$ ipython --no-banner

In [1]: import numpy as np

In [2]: from numpy import linalg as LA

In [3]: np.set_printoptions(precision=1, suppress=True, linewidth=160)

In [4]: F = np.load("x.npy")

In [5]: F
Out[5]: 
array([[3., 1., 1.],
       [1., 3., 1.],
       [1., 1., 3.]])

In [6]: M2 = F[0, 0] * F[1:] - np.outer(F[1:, 0], F[0])

In [7]: M2
Out[7]: 
array([[0., 8., 2.],
       [0., 2., 8.]])

In [8]: np.flatnonzero(~M2.round(6).any(axis=1))
Out[8]: array([], dtype=int64)

In [9]: evals, V = LA.eigh(F)

In [10]: LA.svd(F, compute_uv=False)
Out[10]: array([5., 2., 2.])

In [11]: np.abs(V[:, -1]).round(6).argmax()
Out[11]: np.int64(0)

In [12]: round(evals.sum(), 1), np.trace(F)
Out[12]: (np.float64(9.0), np.float64(9.0))

In [13]: np.round(V.T @ V, 1) + 0
Out[13]: 
array([[1., 0., 0.],
       [0., 1., 0.],
       [0., 0., 1.]])

In [14]: round(LA.det(F.T), 1)
Out[14]: np.float64(20.0)

In [15]: round(float(LA.det(2 * F)), 1), np.round(LA.det(F), 1)
Out[15]: (160.0, np.float64(20.0))

In [16]: np.round(LA.eigvals(F).sum().real, 1)
Out[16]: np.float64(9.0)

In [17]: np.einsum("ii->", F)
Out[17]: np.float64(9.0)

In [18]: np.kron(np.eye(2, dtype=int), F)
Out[18]: 
array([[3., 1., 1., 0., 0., 0.],
       [1., 3., 1., 0., 0., 0.],
       [1., 1., 3., 0., 0., 0.],
       [0., 0., 0., 3., 1., 1.],
       [0., 0., 0., 1., 3., 1.],
       [0., 0., 0., 1., 1., 3.]])

In [19]: np.poly(F)
Out[19]: array([  1.,  -9.,  24., -20.])

In [20]: np.round(LA.det(F[::-1]), 1)
Out[20]: np.float64(-20.0)

In [21]: np.einsum("ij,ji->", F, F)
Out[21]: np.float64(33.0)

In [22]: rng = np.random.default_rng(1470)

In [23]: X = rng.normal(size=(40, 4))

In [24]: X = 20 * X / LA.norm(X, axis=1, keepdims=True)

In [25]: X
Out[25]: 
array([[ 12. ,  10.5, -11.8,   2.5],
       [ 11.5, -14.2,  -6.3,  -5.1],
       [  2.4,  -3.2,   9.9,  16.9],
       [ 12. , -14.4,  -6.4,  -2.4],
       [  6.9,  13.8,  10. ,  -8. ],
       [ -3.7,   3.6,  11.7,  15.3],
       [  4.3, -15.8,   9.5,   6.5],
       [ 14.3,   1.9,  -6.5, -12.2],
       [ -9.1,  12.6,   9.1,  -8.7],
       [-15. ,  -2.6,  -7.4,  10.7],
       [-15.3,   2.1,  -7.9,  -9.9],
       [  2. ,  17.9,  -8. ,   3.3],
       [  6.5, -15.5,  -6.7,  -8.5],
       [-11.1,  12.3,   2.6,  10.9],
       [ -3.5, -11.1, -11.6,  11.5],
       [  6.7,  15.2,   5. , -10. ],
       [-15.7,   5.8,   9. ,  -6.3],
       [ -6.9,  14.2,  12.3,   0.5],
       [ -2.9,  -6.6, -18.3,  -3.4],
       [ 12.4,  15.1,   2.1,   3.9],
       [-10.5,  10.9, -12.9,   2.2],
       [  3.6,  -1.9, -15.9, -11.5],
       [ -9.2,   6.2,  15.8,   5.3],
       [ -7.5,   4.8,   0.3,  17.9],
       [-12.5,   5.1,   2.3, -14.5],
       [  7.9,  -8.9,  16. ,  -1.3],
       [  0.4,  -2.3, -15.6, -12.3],
       [-17.8,  -8.3,   2.7,  -2.2],
       [ -4.5,   4.1,  18.7,   3.6],
       [  8.1, -11.1, -11. ,   9.4],
       [ -8.1,   3.6,  -4. ,  17.5],
       [  7.9,   9.3, -15.8,  -1.5],
       [ 11.7, -16.1,  -2.1,  -0.8],
       [ -5.8,   3.5,  18.4,  -3.8],
       [ -4.5,   9.8, -16.2,   4.6],
       [  0.7, -16.5,   1.6,  11.1],
       [  4.4,   5. ,  -7.8, -17.2],
       [ -9.1,  13.5,   5.9,   9.9],
       [  1.3,   0.2,  16.5, -11.2],
       [-19. ,   5.6,   1.6,   1.8]])

In [26]: d = LA.norm(X[:, None] - X[None], axis=-1)

In [27]: d[:5, :5]
Out[27]: 
array([[ 0. , 26.4, 30.9, 25.9, 24.9],
       [26.4,  0. , 30.8,  2.7, 32.8],
       [30.9, 30.8,  0. , 29.3, 30.5],
       [25.9,  2.7, 29.3,  0. , 33.5],
       [24.9, 32.8, 30.5, 33.5,  0. ]])

In [28]: d.mean(axis=1).argmax()
Out[28]: np.int64(25)

In [29]: (d + 1e9 * np.eye(40)).round(6).argmin(axis=1)
Out[29]: 
array([31,  3,  5,  1, 15,  2, 35, 36, 16, 30, 24,  0,  1, 37, 29,  4,  8,  8, 26,  0, 34, 26, 28, 30, 16,  6, 21, 39, 22, 14, 23,  0,  3, 28, 20,  6,  7, 13,
       33, 16])

In [30]: d[36].round(6).argsort(kind="stable")[:4]
Out[30]: array([36,  7, 21, 26])

In [31]: d.shape
Out[31]: (40, 40)

In [32]: np.unravel_index(d.round(6).argmax(), d.shape)
Out[32]: (np.int64(8), np.int64(29))

In [33]: LA.norm(X, axis=1)
Out[33]: 
array([20., 20., 20., 20., 20., 20., 20., 20., 20., 20., 20., 20., 20., 20., 20., 20., 20., 20., 20., 20., 20., 20., 20., 20., 20., 20., 20., 20., 20., 20.,
       20., 20., 20., 20., 20., 20., 20., 20., 20., 20.])

In [34]: E = np.load("layer15.npy")

In [35]: E
Out[35]: 
array([[ 1.2, -0.3, -0.9,  0.8,  0.8],
       [-0.2,  1.3,  1.1,  0.3,  0.2],
       [ 2.9,  1.8, -1.4,  0.1, -1.1],
       [ 0. , -0.3,  1. ,  0. ,  0. ],
       [-0.5, -0.5,  2. ,  0. , -0.6],
       [ 0.8,  0.7,  0.4,  0.2,  1. ],
       [-0.2,  1. , -0.2,  0.7,  0.4],
       [ 1.2, -0.5, -0.1, -0.2,  0.7],
       [-0.1, -0.6, -0.6, -1.2, -0.2]])

In [36]: idx = rng.permutation(5)

In [37]: M2 = E[:, idx] * rng.choice([-1, 1], 5)

In [38]: M2
Out[38]: 
array([[-0.3,  0.8, -0.8, -0.9,  1.2],
       [ 1.3,  0.2, -0.3,  1.1, -0.2],
       [ 1.8, -1.1, -0.1, -1.4,  2.9],
       [-0.3,  0. , -0. ,  1. ,  0. ],
       [-0.5, -0.6, -0. ,  2. , -0.5],
       [ 0.7,  1. , -0.2,  0.4,  0.8],
       [ 1. ,  0.4, -0.7, -0.2, -0.2],
       [-0.5,  0.7,  0.2, -0.1,  1.2],
       [-0.6, -0.2,  1.2, -0.6, -0.1]])

In [39]: U, _, Vh = LA.svd(E.T @ M2)

In [40]: idx
Out[40]: array([1, 4, 3, 2, 0])

In [41]: np.round(U @ Vh, 1) + 0
Out[41]: 
array([[ 0.,  0.,  0.,  0.,  1.],
       [ 1.,  0.,  0.,  0.,  0.],
       [ 0.,  0.,  0.,  1.,  0.],
       [ 0.,  0., -1.,  0.,  0.],
       [ 0.,  1.,  0.,  0.,  0.]])

In [42]: M2 = np.c_[E[:, :4] @ np.array([[4, 3, 5, 0], [1, 1, 3, 2], [3, 0, 0, 3], [5, 0, 4, 0]]), np.array([-2, 3, 2, 1, 1, -1, -3, -2, 2])]

In [43]: M2
Out[43]: 
array([[ 5.8,  3.3,  8.3, -3.3, -2. ],
       [ 5.3,  0.7,  4.1,  5.9,  3. ],
       [ 9.7, 10.5, 20.3, -0.6,  2. ],
       [ 2.7, -0.3, -0.9,  2.4,  1. ],
       [ 3.5, -2. , -4. ,  5. ,  1. ],
       [ 6.1,  3.1,  6.9,  2.6, -1. ],
       [ 3.1,  0.4,  4.8,  1.4, -3. ],
       [ 3. ,  3.1,  3.7, -1.3, -2. ],
       [-8.8, -0.9, -7.1, -3. ,  2. ]])

In [44]: np.round(LA.lstsq(E, M2[:, 0])[0], 1) + 0
Out[44]: array([4., 1., 3., 5., 0.])

In [45]: LA.matrix_rank(M2)
Out[45]: np.int64(5)

In [46]: P = E @ LA.solve(E.T @ E, E.T)

In [47]: P @ E[:, 1]
Out[47]: array([-0.3,  1.3,  1.8, -0.3, -0.5,  0.7,  1. , -0.5, -0.6])

In [48]: np.round(LA.eigvalsh(P), 1) + 0
Out[48]: array([0., 0., 0., 0., 1., 1., 1., 1., 1.])

In [49]: np.allclose(P @ P, P)
Out[49]: True

In [50]: np.trace(P)
Out[50]: np.float64(5.0)

In [51]: LA.matrix_rank(np.eye(9) - P)
Out[51]: np.int64(4)

In [52]: Q, Rm = LA.qr(E)

In [53]: np.abs(np.diag(Rm))
Out[53]: array([3.5, 2.4, 2.5, 1.5, 1.7])

In [54]: round(float(abs(Rm[0, 0])), 1), np.round(LA.norm(E[:, 0]), 1)
Out[54]: (3.5, np.float64(3.5))

In [55]: np.round(Q.T @ Q, 1) + 0
Out[55]: 
array([[1., 0., 0., 0., 0.],
       [0., 1., 0., 0., 0.],
       [0., 0., 1., 0., 0.],
       [0., 0., 0., 1., 0.],
       [0., 0., 0., 0., 1.]])

In [56]: Q.shape, Rm.shape
Out[56]: ((9, 5), (5, 5))

In [57]: round(float(np.trace(Q @ Q.T)), 1)
Out[57]: 5.0

In [58]: np.round(Q @ Rm, 1) + 0
Out[58]: 
array([[ 1.2, -0.3, -0.9,  0.8,  0.8],
       [-0.2,  1.3,  1.1,  0.3,  0.2],
       [ 2.9,  1.8, -1.4,  0.1, -1.1],
       [ 0. , -0.3,  1. ,  0. ,  0. ],
       [-0.5, -0.5,  2. ,  0. , -0.6],
       [ 0.8,  0.7,  0.4,  0.2,  1. ],
       [-0.2,  1. , -0.2,  0.7,  0.4],
       [ 1.2, -0.5, -0.1, -0.2,  0.7],
       [-0.1, -0.6, -0.6, -1.2, -0.2]])

In [59]: np.allclose(Rm.T @ Rm, E.T @ E)
Out[59]: True

In [60]: data = np.load("out19.npy")

In [61]: data
Out[61]: 
array([[  5.4,   4. ,   0.4,   2.5,  -5.2,  -8.7],
       [  3.1,  -0.2,  -3.6,   7.3, -12.4,  -5.4],
       [  6.6,  -0.4,   1.5,   1.6,  -5. ,  -6.1],
       [  6.6,  -3.8,  -2.8,   5.8,  -8.9,  -4.6],
       [  8.6,   0.3,  -6.6,   8.1,  -6.6,  -8.9],
       [  9.5,  -2. ,  -4.4,   6.1,  -5.1,  -7.5],
       [  9.5,  -1. ,  -5.8,   7.2,  -5.5,  -8.4],
       [  5.9,  -2.2,   0.9,   2.5,  -7. ,  -4.7],
       [  5.8,  -0.2,  -0.4,   3.5,  -7. ,  -6.2],
       [  2.5,  -2.2,  -3. ,   7.2, -13.7,  -3.6],
       [  4.9,  -2.1,  -7.4,  10.3, -13. ,  -5.6],
       [  8. ,  -1.6,  -5.3,   7.3,  -7.4,  -7.2],
       [  5.3,  -0.6,   0.4,   3. ,  -7.4,  -5.5],
       [  2.5,   1.4,   3.1,   1.3,  -8.7,  -5. ],
       [  7.1,   4. ,  -1. ,   3.2,  -3.8,  -9.7],
       [  4.3,   0.4,  -5.4,   8.4, -11.5,  -6.6],
       [  6.3,  -1.4,  -2.6,   5.4,  -8.1,  -5.9],
       [  7.7,   0.5,   1.1,   1.5,  -3.4,  -7.3],
       [  8.4,  -0.2,  -1.5,   3.7,  -4.2,  -7.6],
       [  5.3,  -8.3,  -4.4,   8.2, -13.5,  -1.2],
       [  6.3,  -5.2,   1.1,   2.6,  -7.7,  -2.8]])

In [62]: U, sv, Vh = LA.svd(data)

In [63]: V = Vh[:(sv > 1e-8).sum()]

In [64]: x = data[19] + 4 * data[16] + rng.integers(2) * np.eye(6)[3]

In [65]: x
Out[65]: array([ 30.5, -14.1, -14.7,  30. , -45.9, -25. ])

In [66]: np.diag(V.T @ V)
Out[66]: array([0.7, 0.7, 0.7, 0.4, 0.9, 0.6])

In [67]: LA.matrix_rank(np.vstack([data, x]))
Out[67]: np.int64(4)

In [68]: round(LA.norm(x - V.T @ V @ x), 1)
Out[68]: np.float64(0.0)
